% ipython --no-banner

In [1]: import numpy as np

In [2]: import numpy.linalg as la

In [3]: np.set_printoptions(precision=1, suppress=True, linewidth=200)

In [4]: out = np.array([[0, 7, 5, 1, 4, 6, 3],
   ...:     [6, 6, 5, 8, 7, 2, 7],
   ...:     [6, 9, 4, 9, 4, 5, 9],
   ...:     [1, 7, 1, 3, 8, 7, 1],
   ...:     [6, 3, 4, 9, 4, 8, 0],
   ...:     [1, 9, 0, 7, 2, 5, 9],
   ...:     [1, 0, 2, 6, 2, 7, 4]])

In [5]: J = np.triu(out, 1)

In [6]: J
Out[6]: 
array([[0, 7, 5, 1, 4, 6, 3],
       [0, 0, 5, 8, 7, 2, 7],
       [0, 0, 0, 9, 4, 5, 9],
       [0, 0, 0, 0, 8, 7, 1],
       [0, 0, 0, 0, 0, 8, 0],
       [0, 0, 0, 0, 0, 0, 9],
       [0, 0, 0, 0, 0, 0, 0]])

In [7]: # triangular

In [8]: np.unique(J.round(6), axis=0).shape
Out[8]: (7, 7)

In [9]: np.round(J @ la.pinv(J) @ J, 1) + 0
Out[9]: 
array([[0., 7., 5., 1., 4., 6., 3.],
       [0., 0., 5., 8., 7., 2., 7.],
       [0., 0., 0., 9., 4., 5., 9.],
       [0., 0., 0., 0., 8., 7., 1.],
       [0., 0., 0., 0., 0., 8., 0.],
       [0., 0., 0., 0., 0., 0., 9.],
       [0., 0., 0., 0., 0., 0., 0.]])

In [10]: K = np.loadtxt("w.csv", delimiter=",")

In [11]: K.round(1) + 0
Out[11]: 
array([[ 0.6,  0.2,  0. ,  0.3,  0.1,  0.2,  0. , -0.2,  0.1,  0. ],
       [ 0.2,  0.5,  0.2,  0.2,  0.1, -0.2, -0.1,  0.1, -0.1, -0.3],
       [ 0. ,  0.2,  0.8, -0.2,  0.3,  0. ,  0. ,  0. ,  0.1,  0.1],
       [ 0.3,  0.2, -0.2,  0.4,  0.1, -0.1,  0. ,  0.2,  0.1,  0.1],
       [ 0.1,  0.1,  0.3,  0.1,  0.3,  0. ,  0.2,  0. , -0.2,  0.2],
       [ 0.2, -0.2,  0. , -0.1,  0. ,  0.9,  0. ,  0.1,  0. , -0.1],
       [ 0. , -0.1,  0. ,  0. ,  0.2,  0. ,  0.9,  0. ,  0. , -0.1],
       [-0.2,  0.1,  0. ,  0.2,  0. ,  0.1,  0. ,  0.9,  0. ,  0. ],
       [ 0.1, -0.1,  0.1,  0.1, -0.2,  0. ,  0. ,  0. ,  0.9,  0. ],
       [ 0. , -0.3,  0.1,  0.1,  0.2, -0.1, -0.1,  0. ,  0. ,  0.7]])

In [12]: # projection: eigenvalues are 0 or 1

In [13]: r0 = np.array([2, -2])

In [14]: np.round(np.correlate(K[1], K[7], "full"), 1) + 0
Out[14]: array([ 0. ,  0. ,  0.2,  0.5,  0.2,  0.2,  0.1,  0. ,  0. ,  0.1, -0.2, -0.4, -0.1,  0. ,  0. ,  0. ,  0. ,  0. ,  0.1])

In [15]: np.round(np.convolve(K[1], r0), 1) + 0
Out[15]: array([ 0.3,  0.7, -0.7,  0. , -0.2, -0.5,  0.2,  0.3, -0.4, -0.4,  0.7])

In [16]: np.round(np.cross(K[1, :3], K[7, :3]), 1) + 0
Out[16]: array([0. , 0. , 0.1])

In [17]: rk = la.matrix_rank(K)

In [18]: rk
Out[18]: np.int64(7)

In [19]: null = la.svd(K)[2][rk:].T

In [20]: [int(la.matrix_rank(K[:i])) for i in range(1, len(K) + 1)]
Out[20]: [1, 2, 3, 4, 5, 6, 7, 7, 7, 7]

In [21]: la.matrix_rank(K.T @ K), la.matrix_rank(K @ K.T)
Out[21]: (np.int64(7), np.int64(7))

In [22]: [int(la.matrix_rank(np.delete(K, i, axis=0))) for i in range(10)]
Out[22]: [7, 7, 7, 7, 7, 7, 7, 7, 7, 7]

In [23]: np.round(null @ null.T, 1) + 0
Out[23]: 
array([[ 0.4, -0.2,  0. , -0.3, -0.1, -0.2,  0. ,  0.2, -0.1,  0. ],
       [-0.2,  0.5, -0.2, -0.2, -0.1,  0.2,  0.1, -0.1,  0.1,  0.3],
       [ 0. , -0.2,  0.2,  0.2, -0.3,  0. ,  0. ,  0. , -0.1, -0.1],
       [-0.3, -0.2,  0.2,  0.6, -0.1,  0.1,  0. , -0.2, -0.1, -0.1],
       [-0.1, -0.1, -0.3, -0.1,  0.7,  0. , -0.2,  0. ,  0.2, -0.2],
       [-0.2,  0.2,  0. ,  0.1,  0. ,  0.1,  0. , -0.1,  0. ,  0.1],
       [ 0. ,  0.1,  0. ,  0. , -0.2,  0. ,  0.1,  0. ,  0. ,  0.1],
       [ 0.2, -0.1,  0. , -0.2,  0. , -0.1,  0. ,  0.1,  0. ,  0. ],
       [-0.1,  0.1, -0.1, -0.1,  0.2,  0. ,  0. ,  0. ,  0.1,  0. ],
       [ 0. ,  0.3, -0.1, -0.1, -0.2,  0.1,  0.1,  0. ,  0. ,  0.3]])

In [24]: x = np.array([0, 3, 0, 0, 0, 0, 3, 3, 0, 1])

In [25]: round(float(np.trace(K)), 1)
Out[25]: 7.0

In [26]: np.round(K @ K @ x, 1) + 0
Out[26]: array([ 0. ,  1.2,  0.5,  1.1,  1. , -0.3,  2.6,  3. , -0.3, -0.5])

In [27]: A = np.load("a.npy")

In [28]: A
Out[28]: 
array([[-4,  3,  4,  3,  3, -4, -3,  5,  5,  2],
       [ 3,  1,  2, -2, -5,  0, -4, -2,  4, -2],
       [-5, -2, -5,  3, -2,  5,  1, -5,  2,  4],
       [-1,  4, -5,  5,  2,  2, -1,  2,  2,  3],
       [-4,  3, -1, -5, -1, -3,  1,  3,  2, -3],
       [ 1,  1, -3,  4, -1, -5,  5, -5,  0, -1]])

In [29]: r0, v = A[4], A[1]

In [30]: r0 @ v
Out[30]: np.int64(8)

In [31]: pr = (r0 @ v) / (r0 @ r0) * r0

In [32]: pr
Out[32]: array([-0.4,  0.3, -0.1, -0.5, -0.1, -0.3,  0.1,  0.3,  0.2, -0.3])

In [33]: v - pr
Out[33]: array([ 3.4,  0.7,  2.1, -1.5, -4.9,  0.3, -4.1, -2.3,  3.8, -1.7])

In [34]: t = np.radians(36)

In [35]: R = np.eye(10)

In [36]: R[5, 5] = R[3, 3] = np.cos(t)

In [37]: R[5, 3], R[3, 5] = -np.sin(t), np.sin(t)

In [38]: R
Out[38]: 
array([[ 1. ,  0. ,  0. ,  0. ,  0. ,  0. ,  0. ,  0. ,  0. ,  0. ],
       [ 0. ,  1. ,  0. ,  0. ,  0. ,  0. ,  0. ,  0. ,  0. ,  0. ],
       [ 0. ,  0. ,  1. ,  0. ,  0. ,  0. ,  0. ,  0. ,  0. ,  0. ],
       [ 0. ,  0. ,  0. ,  0.8,  0. ,  0.6,  0. ,  0. ,  0. ,  0. ],
       [ 0. ,  0. ,  0. ,  0. ,  1. ,  0. ,  0. ,  0. ,  0. ,  0. ],
       [ 0. ,  0. ,  0. , -0.6,  0. ,  0.8,  0. ,  0. ,  0. ,  0. ],
       [ 0. ,  0. ,  0. ,  0. ,  0. ,  0. ,  1. ,  0. ,  0. ,  0. ],
       [ 0. ,  0. ,  0. ,  0. ,  0. ,  0. ,  0. ,  1. ,  0. ,  0. ],
       [ 0. ,  0. ,  0. ,  0. ,  0. ,  0. ,  0. ,  0. ,  1. ,  0. ],
       [ 0. ,  0. ,  0. ,  0. ,  0. ,  0. ,  0. ,  0. ,  0. ,  1. ]])

In [39]: out = A @ R.T

In [40]: np.allclose(A @ A.T, out @ out.T)
Out[40]: True

In [41]: out
Out[41]: 
array([[-4. ,  3. ,  4. ,  0.1,  3. , -5. , -3. ,  5. ,  5. ,  2. ],
       [ 3. ,  1. ,  2. , -1.6, -5. ,  1.2, -4. , -2. ,  4. , -2. ],
       [-5. , -2. , -5. ,  5.4, -2. ,  2.3,  1. , -5. ,  2. ,  4. ],
       [-1. ,  4. , -5. ,  5.2,  2. , -1.3, -1. ,  2. ,  2. ,  3. ],
       [-4. ,  3. , -1. , -5.8, -1. ,  0.5,  1. ,  3. ,  2. , -3. ],
       [ 1. ,  1. , -3. ,  0.3, -1. , -6.4,  5. , -5. ,  0. , -1. ]])

In [42]: la.svd(A, compute_uv=False), la.svd(out, compute_uv=False)
Out[42]: 
(array([14.4, 12.9,  9.7,  8.6,  7.9,  5.8]),
 array([14.4, 12.9,  9.7,  8.6,  7.9,  5.8]))

In [43]: round(la.det(R), 1), np.round(np.trace(R), 1)
Out[43]: (np.float64(1.0), np.float64(9.6))

In [44]: out = A[0, 0] * A[1:] - np.outer(A[1:, 0], A[0])

In [45]: out
Out[45]: 
array([[  0, -13, -20,  -1,  11,  12,  25,  -7, -31,   2],
       [  0,  23,  40,   3,  23, -40, -19,  45,  17,  -6],
       [  0, -13,  24, -17,  -5, -12,   1,  -3,  -3, -10],
       [  0,   0,  20,  32,  16,  -4, -16,   8,  12,  20],
       [  0,  -7,   8, -19,   1,  24, -17,  15,  -5,   2]])

In [46]: la.matrix_rank(out), la.matrix_rank(A)
Out[46]: (np.int64(5), np.int64(6))

In [47]: A[:, 0] / A[0, 0]
Out[47]: array([ 1. , -0.8,  1.2,  0.2,  1. , -0.2])

In [48]: np.flatnonzero(~out.round(6).any(axis=1))
Out[48]: array([], dtype=int64)

In [49]: m1 = np.load("out9.npy")

In [50]: m1
Out[50]: 
array([[-2,  1, -1, -2, -2, -2,  2],
       [-1,  1,  0,  2, -2, -1, -1],
       [ 1,  0,  0,  0, -2, -2,  1],
       [-2,  1, -2, -2,  0,  1, -2],
       [-1,  0,  0,  1,  0,  0,  0],
       [-1,  0, -2,  1,  1,  0,  2],
       [-2,  0,  1, -2,  0, -1,  2],
       [-5,  4, -1,  4, -8, -5, -1]])

In [51]: round(la.norm(m1, "nuc"), 1)
Out[51]: np.float64(29.3)

In [52]: round(la.norm(m1[0] - m1[3]), 1)
Out[52]: np.float64(5.5)

In [53]: out = np.c_[m1[:, :4] @ np.array([[1, 4, -3, 0], [0, 5, -2, 2], [-3, 4, -2, -1], [-4, -3, -4, -3]]), np.array([7, 2, 4, -4, 1, -2, 2, -8])]

In [54]: out
Out[54]: 
array([[  9,  -1,  14,   9,   7],
       [ -9,  -5,  -7,  -4,   2],
       [  1,   4,  -3,   0,   4],
       [ 12,  -5,  16,  10,  -4],
       [ -5,  -7,  -1,  -3,   1],
       [  1, -15,   3,  -1,  -2],
       [  3,   2,  12,   5,   2],
       [-18, -16,  -7,  -3,  -8]])

In [55]: np.round(la.norm(out - m1 @ la.lstsq(m1, out)[0], axis=0), 1) + 0
Out[55]: array([0. , 0. , 0. , 0. , 6.3])

In [56]: la.matrix_rank(out)
Out[56]: np.int64(5)

In [57]: la.norm(la.qr(m1)[0].T @ out, axis=0) ** 2 / ((out ** 2).sum(axis=0) + 1e-12)
Out[57]: array([1. , 1. , 1. , 1. , 0.7])
